$ python3 -q
>>> import numpy as np
>>> np.set_printoptions(precision=3, suppress=True, linewidth=120, sign=" ")
>>> F = np.loadtxt("data.csv", delimiter=",")
>>> F
array([[-0.777,  0.185,  0.027,  0.266, -0.158, -0.01 ,  0.108, -0.287, -0.414],
       [-0.086, -0.395,  0.358, -0.18 ,  0.08 ,  0.085, -0.273, -0.712,  0.284],
       [-0.115, -0.604, -0.254, -0.297,  0.036,  0.192,  0.643,  0.025, -0.13 ],
       [-0.058,  0.574, -0.069, -0.332,  0.571,  0.049,  0.351, -0.25 ,  0.193],
       [-0.547, -0.008, -0.1  , -0.386, -0.035,  0.288, -0.347,  0.435,  0.384],
       [-0.058, -0.244, -0.146, -0.095,  0.655, -0.214, -0.418,  0.103, -0.497],
       [ 0.144,  0.171, -0.537, -0.506, -0.427, -0.13 , -0.23 , -0.32 , -0.226],
       [-0.202, -0.094,  0.127, -0.183, -0.074, -0.894,  0.159,  0.108,  0.245],
       [-0.086, -0.132, -0.683,  0.501,  0.152, -0.093, -0.063, -0.183,  0.435]])
>>> rng = np.random.default_rng(94)
>>> labels = rng.permutation(9)
>>> labels
array([ 5,  6,  4,  0,  7,  8,  2,  3,  1])
>>> out = F[labels][:, labels]
>>> np.round(np.linalg.det(out), 3), np.round(np.linalg.det(F[labels]), 3)
(np.float64(1.0), np.float64(1.0))
>>> np.allclose(out, F)
False
>>> W0 = np.loadtxt("layer13.csv", delimiter=",")
>>> print(W0)
[[ 2. -3. -3. -1.  3. -2.  2.  0. -1.  2.  1. -2. -1.]
 [ 2. -1. -3.  0.  2.  1.  1. -1. -1.  3. -1.  1. -2.]
 [-1. -1.  2. -2.  2. -3.  1. -3.  2. -2.  1.  3.  0.]
 [-3.  3.  3.  2.  0.  3. -2.  2.  2.  2. -3. -1.  3.]
 [ 3.  2. -1.  2.  2. -1.  0. -2.  0. -2.  2. -1.  3.]
 [ 2.  3.  2.  1.  0. -1. -2.  3.  3.  3. -1.  1. -3.]
 [ 3.  2. -1.  2.  2. -1.  0. -2.  0. -2.  2. -1.  3.]
 [-3. -3.  3. -3.  0. -2. -1. -1.  2. -2. -3. -2.  2.]
 [ 0.  2.  3.  3.  1.  0.  2. -2. -3.  1.  2. -1.  3.]
 [-2.  3. -2.  0. -2.  2. -3.  1.  1.  3.  1. -3. -2.]
 [ 0. -1. -2.  1.  3.  2. -1. -2. -3.  3.  0.  3.  3.]
 [-3. -3. -1. -1.  3. -1.  0.  1.  2.  2.  2. -3.  2.]
 [ 2.  2.  2.  1.  2. -3.  2.  0.  3. -2.  2. -2.  0.]
 [ 3. -3. -1.  2. -2. -1.  3.  0.  3.  3. -3. -3.  0.]
 [ 0. -3.  2.  0. -2.  0. -1. -2.  3.  1. -3.  2.  0.]]
>>> # rows 4 and 6 are equal
>>> P = W0 @ np.linalg.solve(W0.T @ W0, W0.T)
>>> np.diag(P)
array([ 0.565,  0.914,  0.961,  0.861,  0.497,  0.987,  0.497,  0.933,  1.   ,  0.999,  0.945,  0.963,  0.954,  0.983,
        0.942])
>>> round(np.trace(P), 3)
np.float64(13.0)
>>> np.round(np.linalg.eigvalsh(P), 3) + 0
array([ 0.,  0.,  1.,  1.,  1.,  1.,  1.,  1.,  1.,  1.,  1.,  1.,  1.,  1.,  1.])
